$ python3 -q
>>> import numpy as np
>>> from numpy import linalg as LA
>>> np.set_printoptions(precision=2, suppress=True, linewidth=100, sign=" ")
>>> tidy = lambda a: np.round(a, 2) + 0
>>> rng = np.random.default_rng(7525)
>>> A = np.eye(3, dtype=int)[rng.permutation(3)] * np.array([0, -1, 2])
>>> A
array([[ 0, -1,  0],
       [ 0,  0,  2],
       [ 0,  0,  0]])
>>> # triangular
>>> tidy(LA.norm(A, 2) / LA.norm(A))
np.float64(0.89)
>>> np.argsort(-LA.norm(A, axis=0).round(6), kind="stable")[:3]
array([ 2,  1,  0])
>>> LA.matrix_rank(A, rtol=0.1)
np.int64(2)
>>> np.einsum("ii->", A)
np.int64(0)
>>> tidy(LA.det(2 * A)), tidy(LA.det(A))
(np.float64(0.0), np.float64(0.0))
>>> tidy(LA.det(A.T))
np.float64(0.0)
>>> left, sig, Vh = LA.svd(A, full_matrices=False)
>>> np.abs(left[:, 0]).round(6).argmax()
np.int64(1)
>>> print(left.shape, sig.shape, Vh.shape)
(3, 3) (3,) (3, 3)
>>> sig / sig[0]
array([ 1. ,  0.5,  0. ])
>>> Vh @ Vh.T
array([[ 1.,  0.,  0.],
       [ 0.,  1.,  0.],
       [ 0.,  0.,  1.]])
>>> np.allclose(left * sig @ Vh, A)
True
>>> np.abs(Vh[0])
array([ 0.,  0.,  1.])
>>> np.cumsum(sig ** 2) / np.sum(sig ** 2)
array([ 0.8,  1. ,  1. ])
>>> print(tidy(LA.svd(A, compute_uv=False)))
[ 2.  1.  0.]
>>> tidy(LA.norm(A, axis=0))
array([ 0.,  1.,  2.])
>>> A @ A.T
array([[ 1,  0,  0],
       [ 0,  4,  0],
       [ 0,  0,  0]])
>>> ang = rng.uniform(0, 2 * np.pi, 21)
>>> O, _ = LA.qr(np.array([[0.2, -0.4], [0.1, -2.1], [-0.9, 1.7], [0.9, 0.0]]))
>>> K = 10 * np.c_[np.cos(ang), np.sin(ang)] @ O.T
>>> tidy(K)
array([[ 1.08,  8.48, -4.46, -2.64],
       [ 1.19,  8.37, -4.94, -2.02],
       [ 1.73,  4.28, -7.61,  4.56],
       [-1.26, -8.25,  5.29,  1.53],
       [ 1.29,  8.19, -5.43, -1.32],
       [-1.73, -5.1 ,  7.54, -3.75],
       [ 0.53, -5.52, -2.7 ,  7.87],
       [-0.86,  4.06,  4.1 , -8.12],
       [ 1.43,  7.82, -6.06, -0.29],
       [ 1.68,  6.1 , -7.3 ,  2.59],
       [ 0.91,  8.54, -3.67, -3.57],
       [ 1.1 ,  8.47, -4.52, -2.56],
       [ 0.91,  8.54, -3.67, -3.57],
       [ 1.58,  1.09, -7.07,  6.8 ],
       [ 0.47,  8.21, -1.7 , -5.43],
       [-1.47,  0.05,  6.64, -7.33],
       [-1.02,  3.21,  4.78, -8.11],
       [-0.71,  4.77,  3.46, -8.05],
       [-0.43,  5.91,  2.25, -7.73],
       [ 0.32,  7.97, -1.03, -5.95],
       [ 1.26,  8.26, -5.27, -1.55]])
>>> # looks like rank 2
>>> cen = K - K.mean(axis=0)
>>> V = LA.svd(cen)[2][:2]
>>> other = cen - cen @ V.T @ V
>>> tidy(other.std(axis=0))
array([ 0.,  0.,  0.,  0.])
>>> LA.norm(other, axis=1).round(6).argmax()
np.int64(0)
>>> tidy(np.cov(cen @ V.T, rowvar=False))
array([[ 43.13,   0.  ],
       [  0.  ,  32.95]])
>>> feats = np.loadtxt("w.csv", delimiter=",")
>>> tidy(feats)
array([[ 0.43,  0.29,  0.29],
       [ 0.29,  0.57,  0.14],
       [ 0.31,  0.23,  0.46]])
>>> # row-stochastic, so 1 is an eigenvalue
>>> O, R = LA.qr(feats)
>>> print(tidy(np.abs(np.diag(R))))
[ 0.6   0.33  0.22]
>>> print(tidy(O.T @ O))
[[ 1.  0.  0.]
 [ 0.  1.  0.]
 [ 0.  0.  1.]]
>>> tidy(R)
array([[-0.6 , -0.59, -0.51],
       [ 0.  , -0.33,  0.1 ],
       [ 0.  ,  0.  ,  0.22]])
>>> tidy(O @ R)
array([[ 0.43,  0.29,  0.29],
       [ 0.29,  0.57,  0.14],
       [ 0.31,  0.23,  0.46]])
>>> print(tidy(np.trace(feats)))
1.46
>>> print(tidy(LA.matrix_power(feats, 3)))
[[ 0.34  0.37  0.29]
 [ 0.34  0.4   0.26]
 [ 0.34  0.36  0.3 ]]
>>> tidy(feats @ feats)
array([[ 0.35,  0.35,  0.3 ],
       [ 0.33,  0.44,  0.23],
       [ 0.34,  0.33,  0.33]])
>>> np.allclose(feats, feats.T)
False
>>> print(tidy((feats + feats.T) / 2))
[[ 0.43  0.29  0.3 ]
 [ 0.29  0.57  0.19]
 [ 0.3   0.19  0.46]]
>>> tidy(np.sort(np.abs(LA.eigvals(feats))))
array([ 0.13,  0.34,  1.  ])
>>> tidy(LA.det(feats))
np.float64(0.04)
>>> evals, V = LA.eig(feats)
>>> tidy(np.sort(LA.eigvals(LA.inv(feats))))
array([ 1.  ,  2.98,  7.9 ])
>>> tidy(feats @ V[:, 0] - evals[0] * V[:, 0])
array([ 0.,  0.,  0.])
>>> tidy(np.sort(LA.eigvals(feats.T)))
array([ 0.13,  0.34,  1.  ])
>>> print(tidy(np.prod(evals)))
0.04
>>> print(tidy(np.sort(LA.eigvals(feats @ feats))))
[ 0.02  0.11  1.  ]
>>> other = LA.inv(feats)
>>> tidy(LA.det(feats) * LA.det(other))
np.float64(1.0)
>>> tidy(feats @ other)
array([[ 1.,  0.,  0.],
       [ 0.,  1.,  0.],
       [ 0.,  0.,  1.]])
>>> (np.abs(other) > 1e-9).astype(int)
array([[ 1,  1,  1],
       [ 1,  1,  1],
       [ 1,  1,  1]])
>>> F = np.load("data.npy")
>>> F
array([[-1,  0,  1,  2],
       [ 3,  4,  5,  6],
       [ 7,  8,  9, 10],
       [11, 12, 13, 14],
       [15, 16, 17, 18]])
>>> r = LA.matrix_rank(F)
>>> r
np.int64(2)
>>> null = LA.svd(F)[2][r:].T
>>> print([int(LA.matrix_rank(F[:i])) for i in range(1, len(F) + 1)])
[1, 2, 2, 2, 2]
>>> LA.matrix_rank(F.T @ F), LA.matrix_rank(F @ F.T)
(np.int64(2), np.int64(2))
>>> null.shape
(4, 2)
>>> np.allclose(F @ null, 0)
True
>>> LA.lstsq(A[:-1].T, A[-1])[2]
np.int32(2)
>>> np.unique(A.round(6), axis=0).shape
(3, 3)
>>> tidy(np.trace(LA.pinv(A) @ A))
np.float64(2.0)
>>> F.ravel(order="F")
array([-1,  3,  7, 11, 15,  0,  4,  8, 12, 16,  1,  5,  9, 13, 17,  2,  6, 10, 14, 18])
>>> T = F.reshape(5, 2, -1)
>>> T.sum(axis=1)
array([[  0,   2],
       [  8,  10],
       [ 16,  18],
       [ 24,  26],
       [ 32,  34]])
>>> print(T.transpose(1, 0, 2))
[[[-1  0]
  [ 3  4]
  [ 7  8]
  [11 12]
  [15 16]]

 [[ 1  2]
  [ 5  6]
  [ 9 10]
  [13 14]
  [17 18]]]
>>> tidy(LA.norm(F[2] - F[1]))
np.float64(8.0)
>>> tidy(LA.norm(F, axis=0))
array([ 20.12,  21.91,  23.77,  25.69])
>>> tidy(LA.norm(F[2], 1)), tidy(LA.norm(F[2], np.inf))
(np.float64(34.0), np.float64(10.0))
>>> tidy(LA.norm(F, axis=1))
array([  2.45,   9.27,  17.15,  25.1 ,  33.08])
>>> other = F + rng.integers(-2, 3, (5, 2)) @ rng.integers(-2, 3, (2, 4))
>>> other
array([[-3,  0,  3,  6],
       [ 5,  2,  5, 10],
       [ 1, 10, 13, 14],
       [11, 13, 12, 10],
       [15, 15, 18, 22]])
>>> other - F
array([[-2,  0,  2,  4],
       [ 2, -2,  0,  4],
       [-6,  2,  4,  4],
       [ 0,  1, -1, -4],
       [ 0, -1,  1,  4]])
>>> LA.matrix_rank(other - F, tol=1e-8)
np.int64(2)
>>> np.abs(other - F).sum(axis=1)
array([  8,   8,  16,   6,   6])
>>> J = np.array([[16, 4], [4, 1]])
>>> # symmetric, so the eigenvalues are real
>>> x0 = np.array([2, 0])
>>> print(J @ (2 * x0))
[ 64  16]
>>> J * x0
array([[ 32,   0],
       [  8,   0]])
>>> J @ x0
array([ 32,   8])
>>> (J @ x0).argmax()
np.int64(0)
>>> np.sign((J @ x0).round(6))
array([ 1,  1])
>>> np.einsum("ij,j->i", J, x0)
array([ 32,   8])
>>> (J * x0).sum(axis=1)
array([ 32,   8])
>>> J @ np.ones(2)
array([ 20.,   5.])
>>> r = LA.matrix_rank(J)
>>> r
np.int64(1)
>>> null = LA.svd(J)[2][r:].T
>>> [int(LA.matrix_rank(J[:i])) for i in range(1, len(J) + 1)]
[1, 1]
>>> [int(LA.matrix_rank(np.delete(J, i, axis=0))) for i in range(2)]
[1, 1]
>>> print(LA.matrix_rank(J.T @ J), LA.matrix_rank(J @ J.T))
1 1
>>> np.allclose(J @ null, 0)
True
>>> tidy(null @ null.T)
array([[ 0.06, -0.24],
       [-0.24,  0.94]])
>>> print(tidy(J @ null))
[[ 0.]
 [ 0.]]
>>> C2 = J.T @ J
>>> print(tidy(LA.eigvalsh(C2)[::-1]))
[ 289.    0.]
>>> C2
array([[ 272,   68],
       [  68,   17]])
>>> tidy(LA.svd(J, compute_uv=False) ** 2)
array([ 289.,    0.])
>>> np.diag(C2)
array([ 272,   17])
>>> labels = rng.permutation(2)
>>> labels
array([ 1,  0])
>>> other = J[labels][:, labels]
>>> tidy(LA.det(other)), tidy(LA.det(J[labels]))
(np.float64(0.0), np.float64(0.0))
>>> np.diag(other)
array([  1,  16])
>>> print(tidy(np.sort(np.abs(LA.eigvals(other)))))
[  0.  17.]
>>> tidy(LA.eigvals(J))
array([ 17.,   0.])
>>> tidy(LA.eigvals(J).sum().real)
np.float64(17.0)
>>> tidy(LA.det(2 * J)), tidy(LA.det(J))
(np.float64(0.0), np.float64(0.0))
>>> other = np.array([[0, -2, 5], [2, 4, -3], [-5, 2, 5]])
>>> other[-1] = other[0]
>>> m1 = other + 0.1 * np.eye(3)
>>> m1
array([[ 0.1, -2. ,  5. ],
       [ 2. ,  4.1, -3. ],
       [ 0. , -2. ,  5.1]])
>>> other = LA.inv(m1)
>>> tidy(other)
array([[ 7.88,  0.11, -7.67],
       [-5.39,  0.27,  5.45],
       [-2.12,  0.11,  2.33]])
>>> tidy(LA.det(m1) * LA.det(other))
np.float64(1.0)
>>> tidy(m1 @ other)
array([[ 1.,  0.,  0.],
       [ 0.,  1.,  0.],
       [ 0.,  0.,  1.]])
>>> print(tidy(LA.inv(other)))
[[ 0.1 -2.   5. ]
 [ 2.   4.1 -3. ]
 [ 0.  -2.   5.1]]
>>> M = np.loadtxt("run8.csv", delimiter=",")
>>> tidy(M)
array([[ 1.  ,  0.  ,  0.  ,  0.  ],
       [ 0.  ,  0.5 ,  0.87,  0.  ],
       [ 0.  , -0.87,  0.5 ,  0.  ],
       [ 0.  ,  0.  ,  0.  ,  1.  ]])
>>> # orthonormal columns
>>> (M != 0).astype(int)
array([[ 1,  0,  0,  0],
       [ 0,  1,  1,  0],
       [ 0,  1,  1,  0],
       [ 0,  0,  0,  1]])
>>> np.flatnonzero(LA.matrix_power((M != 0) + (M.T != 0) + np.eye(4), 4)[1])
array([ 1,  2])
>>> (LA.matrix_power((M != 0) + (M.T != 0) + np.eye(4), 4) > 0).astype(int)
array([[ 1,  0,  0,  0],
       [ 0,  1,  1,  0],
       [ 0,  1,  1,  0],
       [ 0,  0,  0,  1]])
>>> tidy(M @ M)
array([[ 1.  ,  0.  ,  0.  ,  0.  ],
       [ 0.  , -0.5 ,  0.87,  0.  ],
       [ 0.  , -0.87, -0.5 ,  0.  ],
       [ 0.  ,  0.  ,  0.  ,  1.  ]])
>>> tidy(LA.det(M))
np.float64(1.0)
